In [1]: import numpy as np

In [2]: import numpy.linalg as la

In [3]: np.set_printoptions(precision=2, suppress=True, linewidth=200, sign=" ")

In [4]: rd = lambda a: np.round(a, 2) + 0

In [5]: M = np.loadtxt("layer9.csv", delimiter=",")

In [6]: M
Out[6]: 
array([[ 3.,  1.,  1.,  1.,  1.,  1.],
       [ 1.,  3.,  1.,  1.,  1.,  1.],
       [ 1.,  1.,  3.,  1.,  1.,  1.],
       [ 1.,  1.,  1.,  3.,  1.,  1.],
       [ 1.,  1.,  1.,  1.,  3.,  1.],
       [ 1.,  1.,  1.,  1.,  1.,  3.]])

In [7]: # symmetric, so the eigenvalues are real

In [8]: Q, V = la.qr(M[:, :1])[0], la.qr(M[:, 1:])[0]

In [9]: s = la.svd(Q.T @ V, compute_uv=False)

In [10]: rd(np.degrees(np.arccos(s.clip(0, 1))))
Out[10]: array([ 35.59])

In [11]: (s > 0.9).sum()
Out[11]: np.int64(0)

In [12]: w1 = np.array([[2, 1, 0, 1, 0, 1],
    ...:     [1, 2, 1, 2, 0, 1],
    ...:     [2, 2, 2, 1, 2, 2],
    ...:     [1, 1, 1, 0, 2, 1],
    ...:     [1, 2, 0, 0, 1, 1],
    ...:     [2, 2, 0, 0, 2, 2]])

In [13]: c = np.array([3, 3, 2, 2, 2, 0])

In [14]: act = np.maximum(M @ w1 + c, 0)

In [15]: la.matrix_rank(act)
Out[15]: np.int64(6)

In [16]: (act > 0).mean(axis=0)
Out[16]: array([ 1.,  1.,  1.,  1.,  1.,  1.])

In [17]: basis = np.array([[-1, 2], [3, 2], [3, 0], [-2, -2], [-3, 1], [2, -3]])

In [18]: w1 @ basis
Out[18]: 
array([[ 1,  1],
       [ 6, -1],
       [ 6,  2],
       [ 1,  3],
       [ 4,  4],
       [ 2,  4]])

In [19]: x0 = np.array([2, 4, 2, 4, 5, 5])

In [20]: M @ (2 * x0)
Out[20]: array([ 52.,  60.,  52.,  60.,  64.,  64.])

In [21]: M * x0
Out[21]: 
array([[  6.,   4.,   2.,   4.,   5.,   5.],
       [  2.,  12.,   2.,   4.,   5.,   5.],
       [  2.,   4.,   6.,   4.,   5.,   5.],
       [  2.,   4.,   2.,  12.,   5.,   5.],
       [  2.,   4.,   2.,   4.,  15.,   5.],
       [  2.,   4.,   2.,   4.,   5.,  15.]])

In [22]: M @ np.eye(6)[5]
Out[22]: array([ 1.,  1.,  1.,  1.,  1.,  3.])

In [23]: (M @ x0).argmax()
Out[23]: np.int64(4)

In [24]: B = M / la.norm(M, axis=1, keepdims=True)

In [25]: cov = B @ B.T

In [26]: rd(cov[5])
Out[26]: array([ 0.71,  0.71,  0.71,  0.71,  0.71,  1.  ])

In [27]: rd(np.degrees(np.arccos(np.clip(cov[5, 3], -1, 1))))
Out[27]: np.float64(44.42)

In [28]: np.argwhere(np.triu(np.abs(cov) > 0.95, 1))
Out[28]: array([], shape=(0, 2), dtype=int64)

In [29]: x0 = np.ones(6)

In [30]: for _ in range(6):
    ...:     x0 = M @ x0
    ...:     x0 /= la.norm(x0)
    ...:     print(round(x0 @ M @ x0, 2))
    ...: 
8.0
8.0
8.0
8.0
8.0
8.0

In [31]: rd(x0)
Out[31]: array([ 0.41,  0.41,  0.41,  0.41,  0.41,  0.41])

In [32]: rd(la.eigvalsh(M)[-1])
Out[32]: np.float64(8.0)

In [33]: feats = np.load("w.npy")

In [34]: feats
Out[34]: 
array([[ 0,  1,  1,  0],
       [ 1,  0,  1,  1],
       [ 1,  1,  0,  1],
       [ 0,  1,  1,  0]])

In [35]: # columns 0 and 3 are equal

In [36]: U, s, VT = la.svd(feats)

In [37]: V = VT[:(s > 1e-8).sum()]

In [38]: rng = np.random.default_rng(825086)

In [39]: x0 = feats[2] + 3 * feats[0] + rng.integers(2) * np.eye(4)[2]

In [40]: x0
Out[40]: array([ 1.,  4.,  4.,  1.])

In [41]: la.matrix_rank(np.vstack([feats, x0]))
Out[41]: np.int64(3)

In [42]: np.allclose(V.T @ V @ x0, x0)
Out[42]: True

In [43]: rd(V.T @ V)
Out[43]: 
array([[ 0.5,  0. ,  0. ,  0.5],
       [ 0. ,  1. ,  0. ,  0. ],
       [ 0. ,  0. ,  1. ,  0. ],
       [ 0.5,  0. ,  0. ,  0.5]])

In [44]: rd(np.diag(V.T @ V))
Out[44]: array([ 0.5,  1. ,  1. ,  0.5])

In [45]: proj = np.triu(np.array([[1, 0, 0, 1], [3, 2, 2, 0], [2, 2, 1, 0], [1, 2, 1, 2]]), 1) + np.eye(4)

In [46]: B = proj @ feats @ la.inv(proj)

In [47]: np.trace(B), np.trace(feats)
Out[47]: (np.float64(0.0), np.int64(0))

In [48]: B
Out[48]: 
array([[ 0.,  2., -2.,  0.],
       [ 3.,  2., -3.,  0.],
       [ 1.,  1., -2.,  0.],
       [ 0.,  1., -1.,  0.]])

In [49]: rd(np.poly(B))
Out[49]: array([ 1.,  0., -5., -4.,  0.])

In [50]: proj @ feats - feats @ proj
Out[50]: 
array([[ 0.,  1., -1.,  0.],
       [ 2.,  2.,  0.,  1.],
       [ 0.,  0., -2., -1.],
       [ 0.,  0., -2.,  0.]])

In [51]: F = np.load("block12.npy")

In [52]: F
Out[52]: 
array([[ 2,  2, -3, -1,  0],
       [-3,  3,  3,  1, -1],
       [-3,  3,  2,  3, -1],
       [-1,  2, -1,  0,  0]])

In [53]: F[2] @ F[1]
Out[53]: np.int64(28)

In [54]: la.norm(F, axis=1).argmax()
Out[54]: np.int64(2)

In [55]: rd(la.norm(F, "nuc"))
Out[55]: np.float64(14.72)

In [56]: rd(la.norm(F, 1)), rd(la.norm(F, np.inf))
Out[56]: (np.float64(10.0), np.float64(12.0))

In [57]: rd(la.norm(F[2] - F[1]))
Out[57]: np.float64(2.24)

In [58]: t3 = np.stack([F, 3 * F, F[::-1]])

In [59]: t3.sum(axis=0)
Out[59]: 
array([[  7,  10, -13,  -4,   0],
       [-15,  15,  14,   7,  -5],
       [-15,  15,  11,  13,  -5],
       [ -2,  10,  -7,  -1,   0]])

In [60]: np.einsum("bij,cij->bc", t3, t3)
Out[60]: 
array([[  85,  255,   66],
       [ 255,  765,  198],
       [  66,  198,   85]])

In [61]: t3.shape
Out[61]: (3, 4, 5)

In [62]: la.matrix_rank(t3)
Out[62]: array([ 4,  4,  4])

In [63]: f = np.array([-3, -3, 2])

In [64]: r1 = np.array([1, -8, -8, 7, 0])

In [65]: W0 = f[:, None] + r1[None, :]

In [66]: W0
Out[66]: 
array([[ -2, -11, -11,   4,  -3],
       [ -2, -11, -11,   4,  -3],
       [  3,  -6,  -6,   9,   2]])

In [67]: # row 1 repeats row 0

In [68]: rd(np.trace(la.pinv(W0) @ W0))
Out[68]: np.float64(2.0)

In [69]: la.lstsq(W0[:-1].T, W0[-1])[2]
Out[69]: np.int32(1)

In [70]: np.abs(np.diag(la.qr(W0)[1])) > 1e-9
Out[70]: array([ True,  True, False])

In [71]: rd(W0 @ la.pinv(W0) @ W0)
Out[71]: 
array([[ -2., -11., -11.,   4.,  -3.],
       [ -2., -11., -11.,   4.,  -3.],
       [  3.,  -6.,  -6.,   9.,   2.]])

In [72]: np.unique(W0.round(6), axis=0).shape
Out[72]: (2, 5)

In [73]: np.allclose(W0[:-1].T @ la.lstsq(W0[:-1].T, W0[-1])[0], W0[-1])
Out[73]: False
